>>> import numpy as np
>>> np.set_printoptions(precision=1, suppress=True, linewidth=140)
>>> rnd = lambda a: np.round(a, 1) + 0
>>> arr = np.load("case18.npy")
>>> arr
array([[0, 1, 1, 1],
       [1, 0, 0, 1],
       [1, 0, 0, 1],
       [1, 1, 1, 0]])
>>> def softmax(z):
...     e = np.exp(z - z.max(axis=-1, keepdims=True))
...     return e / e.sum(axis=-1, keepdims=True)
... 
>>> rnd(softmax(10 * arr[1]))
array([0.5, 0. , 0. , 0.5])
>>> rnd(softmax(arr[1] + -3))
array([0.4, 0.1, 0.1, 0.4])
>>> softmax(arr).sum(axis=1)
array([1., 1., 1., 1.])
>>> scores = arr @ arr.T / np.sqrt(4)
>>> softmax(scores).round(6).argmax(axis=1)
array([0, 1, 1, 3])
>>> rnd(softmax(scores)[1] @ arr)
array([0.8, 0.4, 0.4, 0.8])
>>> U, sigma, Vh = np.linalg.svd(arr, full_matrices=False)
>>> rnd(U.T @ arr @ Vh.T)
array([[2.6, 0. , 0. , 0. ],
       [0. , 1.6, 0. , 0. ],
       [0. , 0. , 1. , 0. ],
       [0. , 0. , 0. , 0. ]])
>>> (sigma > 1e-8).sum()
np.int64(3)
>>> rnd(np.cumsum(sigma ** 2) / np.sum(sigma ** 2))
array([0.7, 0.9, 1. , 1. ])
>>> U.shape, sigma.shape, Vh.shape
((4, 4), (4,), (4, 4))
>>> J = np.array([[10, 6, 4, 3, 8, 5, 4, 5],
...     [6, 8, 8, 0, 1, 3, 6, 1],
...     [4, 8, 6, 6, 6, 6, 1, 7],
...     [3, 0, 6, 6, 8, 0, 2, 5],
...     [8, 1, 6, 8, 2, 5, 6, 5],
...     [5, 3, 6, 0, 5, 4, 6, 6],
...     [4, 6, 1, 2, 6, 6, 6, 8],
...     [5, 1, 7, 5, 5, 6, 8, 2]])
>>> (J + J.T) / 2
array([[10.,  6.,  4.,  3.,  8.,  5.,  4.,  5.],
       [ 6.,  8.,  8.,  0.,  1.,  3.,  6.,  1.],
       [ 4.,  8.,  6.,  6.,  6.,  6.,  1.,  7.],
       [ 3.,  0.,  6.,  6.,  8.,  0.,  2.,  5.],
       [ 8.,  1.,  6.,  8.,  2.,  5.,  6.,  5.],
       [ 5.,  3.,  6.,  0.,  5.,  4.,  6.,  6.],
       [ 4.,  6.,  1.,  2.,  6.,  6.,  6.,  8.],
       [ 5.,  1.,  7.,  5.,  5.,  6.,  8.,  2.]])
>>> np.allclose(J, J.T)
True
>>> rnd(np.abs(np.linalg.eigvals(J)).max())
np.float64(38.8)
>>> np.linalg.matrix_power(J, 3)
array([[10346,  7679,  9481,  6672,  9255,  8091,  8537,  8823],
       [ 7679,  5924,  7295,  4587,  6365,  5975,  6551,  6131],
       [ 9481,  7295,  8896,  6427,  8705,  7585,  7772,  8402],
       [ 6672,  4587,  6427,  4878,  6381,  5167,  5507,  5938],
       [ 9255,  6365,  8705,  6381,  8042,  7217,  7813,  7727],
       [ 8091,  5975,  7585,  5167,  7217,  6378,  6910,  6917],
       [ 8537,  6551,  7772,  5507,  7813,  6910,  7194,  7610],
       [ 8823,  6131,  8402,  5938,  7727,  6917,  7610,  7324]])
>>> np.linalg.determinant(J)
Traceback (most recent call last):
  File "<python-input-22>", line 1, in <module>
    np.linalg.determinant(J)
    ^^^^^^^^^^^^^^^^^^^^^
AttributeError: module 'numpy.linalg' has no attribute 'determinant'
